$ python -q
>>> import numpy as np
>>> np.set_printoptions(precision=2, suppress=True, linewidth=140, legacy="1.25")
>>> A = np.load("out10.npy")
>>> A
array([[ 4,  6, -2,  0, -4],
       [ 6,  9, -3,  0, -6],
       [-2, -3,  1,  0,  2],
       [ 0,  0,  0,  0,  0],
       [-4, -6,  2,  0,  4]])
>>> left, sv, vt = np.linalg.svd(A)
>>> np.argmax(sv[:-1] / (sv[1:] + 1e-6)) + 1
1
>>> A2 = left[:, :1] @ np.diag(sv[:1]) @ vt[:1]
>>> round(float(np.linalg.norm(A - A2, 2)), 2), round(float(sv[1]), 2)
(0.0, 0.0)
>>> np.linalg.matrix_rank(A, rtol=0.05)
1
>>> A @ A
array([[  72,  108,  -36,    0,  -72],
       [ 108,  162,  -54,    0, -108],
       [ -36,  -54,   18,    0,   36],
       [   0,    0,    0,    0,    0],
       [ -72, -108,   36,    0,   72]])
>>> (A != 0).astype(int)
array([[1, 1, 1, 0, 1],
       [1, 1, 1, 0, 1],
       [1, 1, 1, 0, 1],
       [0, 0, 0, 0, 0],
       [1, 1, 1, 0, 1]])
>>> np.einsum("ii->", A)
18
>>> np.einsum("ij,ji->", A, A)
324
>>> np.round(np.poly(A), 2) + 0
array([  1., -18.,   0.,   0.,   0.,   0.])
>>> round(float(np.linalg.eigvals(A).sum().real), 2)
18.0
>>> ev, vecs = np.linalg.eigh(A)
>>> ev.sum(), np.trace(A)
(18.0, 18)
>>> np.round(np.linalg.eigvalsh(A @ A), 2) + 0
array([  0.,   0.,   0.,   0., 324.])
>>> (ev > 1e-8).sum(), (ev < -1e-8).sum()
(1, 0)
>>> np.round(vecs.T @ A @ vecs, 2) + 0
array([[ 0.,  0.,  0.,  0.,  0.],
       [ 0.,  0.,  0.,  0.,  0.],
       [ 0.,  0.,  0.,  0.,  0.],
       [ 0.,  0.,  0.,  0.,  0.],
       [ 0.,  0.,  0.,  0., 18.]])
>>> np.abs(vecs[:, -1])
array([0.47, 0.71, 0.24, 0.  , 0.47])
>>> J = np.loadtxt("case13.csv", delimiter=",")
>>> J
array([[ 0.61,  0.44, -0.2 ],
       [ 0.44,  0.33, -0.15],
       [-0.2 , -0.15,  0.07]])
>>> r = np.linalg.matrix_rank(J)
>>> r
1
>>> null = np.linalg.svd(J)[2][r:].T
>>> np.round(J @ null, 2) + 0
array([[0., 0.],
       [0., 0.],
       [0., 0.]])
>>> [int(np.linalg.matrix_rank(np.delete(J, i, axis=0))) for i in range(3)]
[1, 1, 1]
>>> null.shape
(3, 2)
>>> null @ null.T
array([[ 0.39, -0.44,  0.2 ],
       [-0.44,  0.67,  0.15],
       [ 0.2 ,  0.15,  0.93]])
>>> np.allclose(J @ null, 0)
True
>>> np.linalg.matrix_rank(J.T @ J), np.linalg.matrix_rank(J @ J.T)
(1, 1)
>>> [int(np.linalg.matrix_rank(J[:i])) for i in range(1, len(J) + 1)]
[1, 1, 1]
>>> [int(np.linalg.matrix_rank(J[:, :j + 1])) for j in range(3)]
[1, 1, 1]
>>> [round(float(x), 2) for x in np.linalg.svd(J, compute_uv=False)[:3]]
[1.0, 0.0, 0.0]
>>> np.linalg.matrix_rank(J, rtol=0.1)
1
>>> np.argsort(-np.linalg.norm(J, axis=0).round(6), kind="stable")[:3]
array([0, 1, 2])
>>> np.linalg.cond(J) > 100
True
>>> m1 = np.array([[0, 0, 1], [1, 0, 0], [0, 1, 0]])
>>> vec = np.array([1, 2, 3])
>>> m1 * vec
array([[0, 0, 3],
       [1, 0, 0],
       [0, 2, 0]])
>>> np.linalg.norm(m1 @ vec) <= np.linalg.norm(m1, 2) * np.linalg.norm(vec) + 1e-9
True
>>> (m1 @ vec).argmax()
0
>>> m1 @ np.eye(3)[2]
array([1., 0., 0.])
>>> (m1 @ m1)[0]
array([0, 1, 0])
>>> np.fft.fft(m1[0])
array([ 1. +0.j  , -0.5+0.87j, -0.5-0.87j])
>>> m1[:, 0] @ m1[:, 1]
0
>>> np.linalg.pinv(m1)
array([[0., 1., 0.],
       [0., 0., 1.],
       [1., 0., 0.]])
>>> data = np.loadtxt("data.csv", delimiter=",")
>>> data
array([[0., 0., 0., 1.],
       [1., 0., 0., 0.],
       [0., 0., 1., 0.],
       [0., 1., 0., 0.]])
>>> def softmax(z):
...     e = np.exp(z - z.max(axis=-1, keepdims=True))
...     return e / e.sum(axis=-1, keepdims=True)
... 
>>> softmax(data[0] + 4)
array([0.17, 0.17, 0.17, 0.48])
>>> softmax(data[0])
array([0.17, 0.17, 0.17, 0.48])
>>> S = data @ data.T / np.sqrt(4)
>>> softmax(S).round(6).argmax(axis=1)
array([0, 1, 2, 3])
>>> softmax(S)
array([[0.35, 0.22, 0.22, 0.22],
       [0.22, 0.35, 0.22, 0.22],
       [0.22, 0.22, 0.35, 0.22],
       [0.22, 0.22, 0.22, 0.35]])
>>> softmax(S + np.triu(np.full(S.shape, -np.inf), 1))
array([[1.  , 0.  , 0.  , 0.  ],
       [0.38, 0.62, 0.  , 0.  ],
       [0.27, 0.27, 0.45, 0.  ],
       [0.22, 0.22, 0.22, 0.35]])
>>> softmax(S)[0] @ data
array([0.22, 0.22, 0.22, 0.35])
>>> np.flatnonzero(np.linalg.matrix_power((data != 0) + (data.T != 0) + np.eye(4), 4)[1])
array([0, 1, 3])
>>> (data != 0).astype(int)
array([[0, 0, 0, 1],
       [1, 0, 0, 0],
       [0, 0, 1, 0],
       [0, 1, 0, 0]])
>>> np.sort(np.linalg.eigvals(data).real)
array([-0.5, -0.5,  1. ,  1. ])
>>> round(float(np.linalg.det(data)), 2)
1.0
>>> M = np.load("dump.npy")
>>> M
array([[ 1, -2,  2, -1],
       [-2,  1, -2,  2],
       [ 2, -2,  1, -2],
       [-1,  2, -2,  1]])
>>> rng = np.random.default_rng(9014)
>>> idx = rng.permutation(4)
>>> idx
array([2, 1, 0, 3])
>>> A2 = M[idx][:, idx]
>>> np.round(np.linalg.det(A2), 2), round(np.linalg.det(M[idx]), 2)
(0.0, 0.0)
>>> np.allclose(A2, M)
False
>>> A2 = M[0, 0] * M[1:] - np.outer(M[1:, 0], M[0])
>>> A2
array([[ 0, -3,  2,  0],
       [ 0,  2, -3,  0],
       [ 0,  0,  0,  0]])
>>> np.flatnonzero(~A2.round(6).any(axis=1))
array([2])
>>> np.linalg.matrix_rank(A2), np.linalg.matrix_rank(M)
(2, 3)
>>> M[:, 0] / M[0, 0]
array([ 1., -2.,  2., -1.])
>>> C2 = A2.T @ A2
>>> np.linalg.eigvalsh(C2)[::-1]
array([25.,  1.,  0.,  0.])
>>> np.diag(C2)
array([ 0, 13, 13,  0])
>>> np.trace(C2), (A2 ** 2).sum()
(26, 26)
>>> (A2 @ A2.T).shape
(3, 3)
>>> left, sv, vt = np.linalg.svd(M)
>>> vecs = vt[:(sv > 1e-8).sum()]
>>> vec = M[1] + 2 * M[0] + rng.integers(2) * np.eye(4)[2]
>>> vec
array([ 0., -3.,  2.,  0.])
>>> np.allclose(vecs.T @ vecs @ vec, vec)
True
>>> np.linalg.matrix_rank(np.vstack([M, vec]))
3
>>> np.round(vecs.T @ vecs, 2) + 0
array([[ 0.5,  0. ,  0. , -0.5],
       [ 0. ,  1. ,  0. ,  0. ],
       [ 0. ,  0. ,  1. ,  0. ],
       [-0.5,  0. ,  0. ,  0.5]])
>>> np.diag(vecs.T @ vecs)
array([0.5, 1. , 1. , 0.5])
>>> r = np.linalg.matrix_rank(M)
>>> r
3
>>> null = np.linalg.svd(M)[2][r:].T
>>> [int(np.linalg.matrix_rank(np.delete(M, i, axis=0))) for i in range(4)]
[3, 2, 2, 3]
>>> np.round(null[:, 0] / null[np.abs(null[:, 0]).round(6).argmax(), 0], 2) + 0
array([1., 0., 0., 1.])
>>> null.shape
(4, 1)
>>> np.round(M @ null, 2) + 0
array([[0.],
       [0.],
       [0.],
       [0.]])
>>> np.allclose(M @ null, 0)
True
>>> [int(np.linalg.matrix_rank(M[:i])) for i in range(1, len(M) + 1)]
[1, 2, 3, 3]
>>> E = np.load("run16.npy")
>>> E
array([[ 0,  2,  0,  1],
       [-2,  0,  1,  3],
       [ 0, -1,  0,  1],
       [-1, -3, -1,  0]])
>>> vec = np.array([3, 0, 1])
>>> np.abs(np.linalg.eigvals(m1))
array([1., 1., 1.])
>>> 3 - np.linalg.matrix_rank(m1 - np.eye(3), tol=1e-8)
1
>>> round(np.linalg.det(m1), 2)
1.0
>>> np.linalg.inv(m1)
array([[0., 1., 0.],
       [0., 0., 1.],
       [1., 0., 0.]])
>>> m1.T @ (m1 @ vec)
array([3, 0, 1])
>>> A2 = E / np.sqrt((E ** 2).mean(axis=1, keepdims=True))
>>> E - E.mean(axis=1, keepdims=True)
array([[-0.75,  1.25, -0.75,  0.25],
       [-2.5 , -0.5 ,  0.5 ,  2.5 ],
       [ 0.  , -1.  ,  0.  ,  1.  ],
       [ 0.25, -1.75,  0.25,  1.25]])
>>> np.linalg.norm(A2, axis=1)
array([2., 2., 2., 2.])
>>> A2[2]
array([ 0.  , -1.41,  0.  ,  1.41])
>>> np.linalg.matrix_rank(E - E.mean(axis=1, keepdims=True))
3
>>> r0 = np.array([3, 2, -3, 1])
>>> A2 = E + np.outer(r0, np.eye(4)[2])
>>> np.linalg.matrix_rank(A2 - E)
1
>>> W0 = np.load("x.npy")
>>> W0
array([[4., 1., 0., 0.],
       [0., 4., 1., 0.],
       [0., 0., 4., 1.],
       [0., 0., 0., 4.]])
>>> th = np.radians(90)
>>> R = np.eye(4)
>>> R[3, 3] = R[2, 2] = np.cos(th)
>>> R[3, 2], R[2, 3] = -np.sin(th), np.sin(th)
>>> R.round(2) + 0
array([[ 1.,  0.,  0.,  0.],
       [ 0.,  1.,  0.,  0.],
       [ 0.,  0.,  0.,  1.],
       [ 0.,  0., -1.,  0.]])
>>> A2 = W0 @ R.T
>>> np.allclose(np.linalg.norm(W0, axis=1), np.linalg.norm(A2, axis=1))
True
>>> np.linalg.svd(W0, compute_uv=False), np.linalg.svd(A2, compute_uv=False)
(array([4.83, 4.37, 3.76, 3.22]), array([4.83, 4.37, 3.76, 3.22]))
